% python3 -q
>>> import numpy as np
>>> np.set_printoptions(precision=3, suppress=True, linewidth=100)
>>> rd = lambda a: np.round(a, 3) + 0
>>> J = np.array([[1, 0, 0, 0], [0, -1, 0, 0], [0, 0, -5, 0], [0, 0, 0, 2]])
>>> J
array([[ 1,  0,  0,  0],
       [ 0, -1,  0,  0],
       [ 0,  0, -5,  0],
       [ 0,  0,  0,  2]])
>>> np.all(np.linalg.eigvalsh(J) > 0)
np.False_
>>> print([round(float(np.linalg.det(J[:i, :i])), 2) + 0 for i in range(1, 5)])
[1.0, -1.0, 5.0, 10.0]
>>> W = np.array([[2, 0, 0], [3, 1, 3], [1, 0, 0], [0, 0, 2]])
>>> beta = np.array([1, 3, 2])
>>> act = np.maximum(J @ W + beta, 0)
>>> print((act > 0).mean(axis=0))
[0.5  1.   0.75]
>>> np.linalg.matrix_rank(act)
np.int64(3)
>>> cent = np.array([[0, 0], [0, 2], [0, 1]])
>>> W @ cent
array([[0, 0],
       [0, 5],
       [0, 0],
       [0, 2]])
>>> print((np.linalg.matrix_power((J != 0) + (J.T != 0) + np.eye(4), 4) > 0).astype(int))
[[1 0 0 0]
 [0 1 0 0]
 [0 0 1 0]
 [0 0 0 1]]
>>> print(rd(np.linalg.det(J)))
10.0
>>> (J != 0).astype(int)
array([[1, 0, 0, 0],
       [0, 1, 0, 0],
       [0, 0, 1, 0],
       [0, 0, 0, 1]])
>>> np.flatnonzero(np.linalg.matrix_power((J != 0) + (J.T != 0) + np.eye(4), 4)[1])
array([1])
>>> rd(np.sort(np.linalg.eigvals(J).real))
array([-5., -1.,  1.,  2.])
>>> print(J @ J)
[[ 1  0  0  0]
 [ 0  1  0  0]
 [ 0  0 25  0]
 [ 0  0  0  4]]
>>> q, R = np.linalg.qr(J)
>>> np.abs(np.diag(R))
array([1., 1., 5., 2.])
>>> abs(R[0, 0]), rd(np.linalg.norm(J[:, 0]))
(np.float64(1.0), np.float64(1.0))
>>> np.trace(q @ q.T)
np.float64(4.0)
>>> q @ R
array([[ 1.,  0.,  0.,  0.],
       [ 0., -1.,  0.,  0.],
       [ 0.,  0., -5.,  0.],
       [ 0.,  0.,  0.,  2.]])
>>> q
array([[ 1.,  0.,  0.,  0.],
       [-0.,  1.,  0.,  0.],
       [-0., -0.,  1.,  0.],
       [-0., -0., -0.,  1.]])
>>> np.trace(J)
np.int64(-3)
>>> print(rd(np.abs(np.linalg.eigvals(J)).max()))
5.0
>>> print(rd(np.sort(np.abs(np.linalg.eigvals(J)))))
[1. 1. 2. 5.]
>>> (J - J.T) / 2
array([[0., 0., 0., 0.],
       [0., 0., 0., 0.],
       [0., 0., 0., 0.],
       [0., 0., 0., 0.]])
>>> (J + J.T) / 2
array([[ 1.,  0.,  0.,  0.],
       [ 0., -1.,  0.,  0.],
       [ 0.,  0., -5.,  0.],
       [ 0.,  0.,  0.,  2.]])
>>> print(rd(np.linalg.det(J)))
10.0
>>> np.allclose(J @ J.T, J.T @ J)
True
>>> data = np.loadtxt("a.csv", delimiter=",")
>>> print(data)
[[-0.5    0.3    1.004]
 [ 0.5   -1.4   -4.114]
 [-0.4   -1.1   -3.347]
 [ 0.1   -0.5   -1.348]
 [ 1.1    1.9    5.642]
 [ 1.2    1.8    5.34 ]
 [ 1.2   -0.4   -1.031]
 [ 1.1   -1.1   -3.347]
 [ 1.6   -0.4   -1.133]
 [-1.     2.3    6.901]
 [ 0.2   -0.8   -2.416]
 [ 1.8    0.9    2.645]
 [ 1.6   -1.    -3.019]
 [-0.5    0.6    2.001]
 [ 0.8    1.1    3.387]
 [ 0.4    0.7    2.173]
 [ 1.5   -1.    -3.119]
 [-1.1    0.1    0.392]]
>>> # column 2 dominates
>>> x0 = np.array([5, -5, 4])
>>> rhs = data @ x0
>>> rd(np.linalg.lstsq(data, rhs)[0])
array([ 5., -5.,  4.])
>>> rng = np.random.default_rng(999463)
>>> rhs = rhs + 0.05 * rng.normal(size=18)
>>> rd(rhs)
array([ 0.032, -7.005, -9.954, -2.356, 18.545, 18.315,  3.888, -2.363,  5.455, 11.094, -4.645,
       15.092,  1.009,  2.541, 12.069,  7.166,  0.052, -4.401])
>>> beta, *_ = np.linalg.lstsq(data, rhs)
>>> rd(data.T @ (rhs - data @ beta))
array([0., 0., 0.])
>>> beta.round()
array([ 5., -5.,  4.])
>>> rd(beta)
array([ 5.006, -5.297,  4.097])
>>> W0 = np.load("run11.npy")
>>> W0
array([[ 3,  1,  2, -3],
       [ 0,  1,  3,  1],
       [ 3, -2, -7, -6]])
>>> # null space of dimension 2
>>> out = W0[0, 0] * W0[1:] - np.outer(W0[1:, 0], W0[0])
>>> out
array([[  0,   3,   9,   3],
       [  0,  -9, -27,  -9]])
>>> np.flatnonzero(~out.round(6).any(axis=1))
array([], dtype=int64)
>>> np.linalg.matrix_rank(out), np.linalg.matrix_rank(W0)
(np.int64(1), np.int64(2))
>>> np.abs(np.diag(np.linalg.qr(out)[1])) > 1e-9
array([False,  True])
>>> np.unique(out.round(6), axis=0).shape
(2, 4)
>>> M = np.load("sample8.npy")
>>> M
array([[ 0.7,  0.7, -0.3],
       [ 0.1, -1.1,  2. ],
       [-0.9,  0.3,  1.3],
       [ 0.4,  0. ,  1.2],
       [-1.1,  0.8, -1.1],
       [ 0.5, -0.1, -0.2],
       [ 1.1, -0.2, -0.8],
       [-0.2,  0.3,  1.2],
       [ 1.2, -0.4,  0.3],
       [ 8. , -3. , 26. ],
       [ 0.7, -0.9, -0.5],
       [-1.8, -0.8,  1.6],
       [ 0.2,  1.1, -0.8],
       [-1.3, -0.8,  0.5],
       [-0.9,  0.1,  1.4],
       [-0.6,  0.7,  1.2],
       [-0.5,  0.8,  0.8],
       [-0.2, -0.4, -0.3],
       [ 0.2,  1.6,  1.3],
       [ 0.1,  0. , -1.6],
       [ 0.3, -1.2,  0. ],
       [ 0.5,  0.4, -0.5],
       [-2.9,  0.5, -0.7],
       [-1.8, -0.6, -1.2],
       [ 0.6, -0.3, -0.2]])
>>> q = J.astype(float).copy()
>>> for j in range(4):
...     q[:, j] -= q[:, :j] @ (q[:, :j].T @ q[:, j])
...     q[:, j] /= np.linalg.norm(q[:, j])
... 
>>> q
array([[ 1.,  0.,  0.,  0.],
       [ 0., -1.,  0.,  0.],
       [ 0.,  0., -1.,  0.],
       [ 0.,  0.,  0.,  1.]])
>>> q.T @ J
array([[1., 0., 0., 0.],
       [0., 1., 0., 0.],
       [0., 0., 5., 0.],
       [0., 0., 0., 2.]])
